>>> import numpy as np
>>> np.set_printoptions(precision=2, suppress=True, linewidth=140, floatmode="fixed")
>>> M = np.array([[7, -2, -3, 3], [-13, 3, 3, -11], [-7, 2, 3, -3]])
>>> t3 = np.stack([M, 2 * M, M[::-1]])
>>> np.linalg.matrix_rank(t3)
array([2, 2, 2])
>>> np.linalg.norm(t3, axis=(1, 2))
array([21.21, 42.43, 21.21])
>>> t3.sum(axis=0)
array([[ 14,  -4,  -6,   6],
       [-52,  12,  12, -44],
       [-14,   4,   6,  -6]])
>>> (t3 @ M.T).shape
(3, 3, 3)
>>> np.linalg.matrix_rank(t3.reshape(3, -1))
np.int64(2)
>>> B = M[0, 0] * M[1:] - np.outer(M[1:, 0], M[0])
>>> B
array([[  0,  -5, -18, -38],
       [  0,   0,   0,   0]])
>>> M[:, 0] / M[0, 0]
array([ 1.00, -1.86, -1.00])
>>> np.linalg.matrix_rank(B), np.linalg.matrix_rank(M)
(np.int64(1), np.int64(2))
>>> np.flatnonzero(~B.round(6).any(axis=1))
array([1])
>>> Uu, sig, Vh = np.linalg.svd(M)
>>> sig.round(2) + 0
array([20.94,  3.41,  0.00])
>>> B = Uu[:, :2] @ np.diag(sig[:2]) @ Vh[:2]
>>> np.round(np.linalg.norm(M - B) / np.linalg.norm(M), 2)
np.float64(0.0)
>>> np.linalg.cond(M) > 100
np.True_
>>> [round(float(x), 2) for x in np.linalg.svd(M, compute_uv=False)[:3]]
[20.94, 3.41, 0.0]
>>> np.round(np.linalg.norm(M, 2) / np.linalg.norm(M), 2)
np.float64(0.99)
>>> np.argsort(-np.linalg.norm(M, axis=0).round(6), kind="stable")[:3]
array([0, 3, 2])
>>> X = np.loadtxt("data.csv", delimiter=",")
>>> X
array([[-0.50,  0.00,  0.00, -0.87],
       [ 0.00,  1.00,  0.00,  0.00],
       [ 0.00,  0.00,  1.00,  0.00],
       [ 0.87,  0.00,  0.00, -0.50]])
>>> np.allclose(X, X.T)
False
>>> np.linalg.matrix_power(X, 2)
array([[-0.50,  0.00,  0.00,  0.87],
       [ 0.00,  1.00,  0.00,  0.00],
       [ 0.00,  0.00,  1.00,  0.00],
       [-0.87,  0.00,  0.00, -0.50]])
>>> np.allclose(X @ X.T, X.T @ X)
True
>>> (X - X.T) / 2
array([[ 0.00,  0.00,  0.00, -0.87],
       [ 0.00,  0.00,  0.00,  0.00],
       [ 0.00,  0.00,  0.00,  0.00],
       [ 0.87,  0.00,  0.00,  0.00]])
>>> X @ X
array([[-0.50,  0.00,  0.00,  0.87],
       [ 0.00,  1.00,  0.00,  0.00],
       [ 0.00,  0.00,  1.00,  0.00],
       [-0.87,  0.00,  0.00, -0.50]])
>>> np.sort(np.abs(np.linalg.eigvals(X)))
array([1.00, 1.00, 1.00, 1.00])
>>> Uu, sig, Vh = np.linalg.svd(X, full_matrices=False)
>>> sig / sig[0]
array([1.00, 1.00, 1.00, 1.00])
>>> np.round(Uu.T @ X @ Vh.T, 2) + 0
array([[1.00, 0.00, 0.00, 0.00],
       [0.00, 1.00, 0.00, 0.00],
       [0.00, 0.00, 1.00, 0.00],
       [0.00, 0.00, 0.00, 1.00]])
>>> sig
array([1.00, 1.00, 1.00, 1.00])
>>> Vh @ Vh.T
array([[1.00, 0.00, 0.00, 0.00],
       [0.00, 1.00, 0.00, 0.00],
       [0.00, 0.00, 1.00, 0.00],
       [0.00, 0.00, 0.00, 1.00]])
>>> Uu.shape, sig.shape, Vh.shape
((4, 4), (4,), (4, 4))
>>> (sig > 1e-8).sum()
np.int64(4)
>>> np.round(Uu.T @ Uu, 2) + 0
array([[1.00, 0.00, 0.00, 0.00],
       [0.00, 1.00, 0.00, 0.00],
       [0.00, 0.00, 1.00, 0.00],
       [0.00, 0.00, 0.00, 1.00]])
>>> np.sqrt((sig ** 2).sum()), round(float(np.linalg.norm(X)), 2)
(np.float64(2.0), 2.0)
>>> rng = np.random.default_rng(790)
>>> B = M + rng.integers(-2, 3, (3, 2)) @ rng.integers(-2, 3, (2, 4))
>>> B
array([[  8,  -1,   3,   3],
       [-11,   0,   5,  -6],
       [ -8,   1,  -3,  -3]])
>>> np.abs(B - M).sum(axis=1)
array([ 8, 12,  8])
>>> B - M
array([[ 1,  1,  6,  0],
       [ 2, -3,  2,  5],
       [-1, -1, -6,  0]])
